% ipython --no-banner

In [1]: import numpy as np

In [2]: np.set_printoptions(precision=2, suppress=True, linewidth=160, sign=" ")

In [3]: rd = lambda a: np.round(a, 2) + 0

In [4]: arr = np.loadtxt("x.csv", delimiter=",")

In [5]: rd(arr)
Out[5]: 
array([[ 0.21,  0.14,  0.32,  0.  ,  0.32],
       [ 0.  ,  0.58,  0.08,  0.33,  0.  ],
       [ 0.28,  0.17,  0.56,  0.  ,  0.  ],
       [ 0.1 ,  0.25,  0.05,  0.25,  0.35],
       [ 0.24,  0.19,  0.05,  0.14,  0.38]])

In [6]: Q, evecs = np.linalg.qr(arr[:, :3])[0], np.linalg.qr(arr[:, 3:])[0]

In [7]: sig = np.linalg.svd(Q.T @ evecs, compute_uv=False)

In [8]: rd(np.degrees(np.arccos(sig.clip(0, 1))))
Out[8]: array([ 12.14,  27.18])

In [9]: (sig > 0.9).sum()
Out[9]: np.int64(1)

In [10]: rd(sig)
Out[10]: array([ 0.98,  0.89])

In [11]: m1 = np.array([[7.0, -18.0, -4.0, -10.0, 10.0],
    ...:     [-18.0, 84.0, 18.0, 45.0, -45.0],
    ...:     [-4.0, 18.0, 7.0, 10.0, -10.0],
    ...:     [-10.0, 45.0, 10.0, 28.0, -25.0],
    ...:     [10.0, -45.0, -10.0, -25.0, 28.0]])

In [12]: vec = np.ones(5)

In [13]: for _ in range(7):
    ...:     vec = m1 @ vec
    ...:     vec /= np.linalg.norm(vec)
    ...:     print(round(vec @ m1 @ vec, 2))
    ...: 
141.53
142.0
142.0
142.0
142.0
142.0
142.0

In [14]: rd(vec)
Out[14]: array([-0.17,  0.76,  0.17,  0.42, -0.42])

In [15]: ev, evecs = np.linalg.eigh(m1)

In [16]: rd(np.linalg.eigvalsh(m1 @ m1))
Out[16]: array([     9.,      9.,      9.,      9.,  20164.])

In [17]: np.unique(ev.round(6) + 0, return_counts=True)[1]
Out[17]: array([ 4,  1])

In [18]: rd(ev.sum()), np.trace(m1)
Out[18]: (np.float64(154.0), np.float64(154.0))

In [19]: rd(evecs @ np.diag(ev) @ evecs.T)
Out[19]: 
array([[  7., -18.,  -4., -10.,  10.],
       [-18.,  84.,  18.,  45., -45.],
       [ -4.,  18.,   7.,  10., -10.],
       [-10.,  45.,  10.,  28., -25.],
       [ 10., -45., -10., -25.,  28.]])

In [20]: np.abs(evecs[:, -1]).round(6).argmax()
Out[20]: np.int64(1)

In [21]: rng = np.random.default_rng(64)

In [22]: labels = rng.permutation(5)

In [23]: labels
Out[23]: array([ 0,  2,  1,  4,  3])

In [24]: other = m1[labels][:, labels]

In [25]: np.allclose(other, m1)
Out[25]: False

In [26]: rd(np.sort(np.abs(np.linalg.eigvals(other))))
Out[26]: array([   3.,    3.,    3.,    3.,  142.])

In [27]: rd(np.linalg.det(other)), rd(np.linalg.det(m1[labels]))
Out[27]: (np.float64(11502.0), np.float64(11502.0))

In [28]: F = np.maximum(np.array([[-1],
    ...:     [1],
    ...:     [-2],
    ...:     [1],
    ...:     [2],
    ...:     [-1],
    ...:     [-2],
    ...:     [3],
    ...:     [-2],
    ...:     [-1],
    ...:     [-3],
    ...:     [1],
    ...:     [-2],
    ...:     [0],
    ...:     [0],
    ...:     [-2],
    ...:     [2],
    ...:     [-1],
    ...:     [-1],
    ...:     [3],
    ...:     [-3],
    ...:     [-2],
    ...:     [0],
    ...:     [3],
    ...:     [-3],
    ...:     [-3],
    ...:     [2],
    ...:     [2],
    ...:     [-3],
    ...:     [3],
    ...:     [1],
    ...:     [3],
    ...:     [-1],
    ...:     [0]]) @ np.array([[1, -2, 1, 3, 3, -3]]) + np.array([1, 3, 2, -1, 2, 1]), 0)

In [29]: F
Out[29]: 
array([[  0,   5,   1,   0,   0,   4],
       [  2,   1,   3,   2,   5,   0],
       [  0,   7,   0,   0,   0,   7],
       [  2,   1,   3,   2,   5,   0],
       [  3,   0,   4,   5,   8,   0],
       [  0,   5,   1,   0,   0,   4],
       [  0,   7,   0,   0,   0,   7],
       [  4,   0,   5,   8,  11,   0],
       [  0,   7,   0,   0,   0,   7],
       [  0,   5,   1,   0,   0,   4],
       [  0,   9,   0,   0,   0,  10],
       [  2,   1,   3,   2,   5,   0],
       [  0,   7,   0,   0,   0,   7],
       [  1,   3,   2,   0,   2,   1],
       [  1,   3,   2,   0,   2,   1],
       [  0,   7,   0,   0,   0,   7],
       [  3,   0,   4,   5,   8,   0],
       [  0,   5,   1,   0,   0,   4],
       [  0,   5,   1,   0,   0,   4],
       [  4,   0,   5,   8,  11,   0],
       [  0,   9,   0,   0,   0,  10],
       [  0,   7,   0,   0,   0,   7],
       [  1,   3,   2,   0,   2,   1],
       [  4,   0,   5,   8,  11,   0],
       [  0,   9,   0,   0,   0,  10],
       [  0,   9,   0,   0,   0,  10],
       [  3,   0,   4,   5,   8,   0],
       [  3,   0,   4,   5,   8,   0],
       [  0,   9,   0,   0,   0,  10],
       [  4,   0,   5,   8,  11,   0],
       [  2,   1,   3,   2,   5,   0],
       [  4,   0,   5,   8,  11,   0],
       [  0,   5,   1,   0,   0,   4],
       [  1,   3,   2,   0,   2,   1]])

In [30]: proj = F @ np.linalg.solve(F.T @ F, F.T)

In [31]: rd(np.linalg.eigvalsh(proj))
Out[31]: 
array([ 0.,  0.,  0.,  0.,  0.,  0.,  0.,  0.,  0.,  0.,  0.,  0.,  0.,  0.,  0.,  0.,  0.,  0.,  0.,  0.,  0.,  0.,  0.,  0.,  0.,  0.,  0.,  0.,  1.,  1.,
        1.,  1.,  1.,  1.])

In [32]: W1 = np.array([[2, 1, 3, -5, 3, -4],
    ...:     [-5, 5, -4, 3, 4, 0],
    ...:     [-4, -3, -3, -4, 4, -5],
    ...:     [1, 0, 0, 4, -1, 4],
    ...:     [-3, -4, 3, -4, -4, 2],
    ...:     [4, -2, -2, 3, 3, 5]])

In [33]: beta = np.array([-1, 2, -2, -2, -5, -3])

In [34]: act = np.maximum(F @ W1 + beta, 0)

In [35]: np.linalg.matrix_rank(act)
Out[35]: np.int64(5)

In [36]: rd((act > 0).mean(axis=0))
Out[36]: array([ 0.  ,  0.62,  0.38,  0.5 ,  0.62,  0.76])

In [37]: Z = np.array([[4, 0], [0, 5], [5, 0], [1, 4], [3, 4], [2, 3]])

In [38]: W1 @ Z
Out[38]: 
array([[ 19, -15],
       [-25,  53],
       [-33, -30],
       [ 13,  24],
       [ -9, -46],
       [ 28,  29]])

In [39]: act @ Z
Out[39]: 
array([[ 138,  324],
       [  30,    0],
       [ 236,  547],
       [  30,    0],
       [  97,    3],
       [ 138,  324],
       [ 236,  547],
       [ 160,   30],
       [ 236,  547],
       [ 138,  324],
       [ 332,  740],
       [  30,    0],
       [ 236,  547],
       [  39,   62],
       [  39,   62],
       [ 236,  547],
       [  97,    3],
       [ 138,  324],
       [ 138,  324],
       [ 160,   30],
       [ 332,  740],
       [ 236,  547],
       [  39,   62],
       [ 160,   30],
       [ 332,  740],
       [ 332,  740],
       [  97,    3],
       [  97,    3],
       [ 332,  740],
       [ 160,   30],
       [  30,    0],
       [ 160,   30],
       [ 138,  324],
       [  39,   62]])
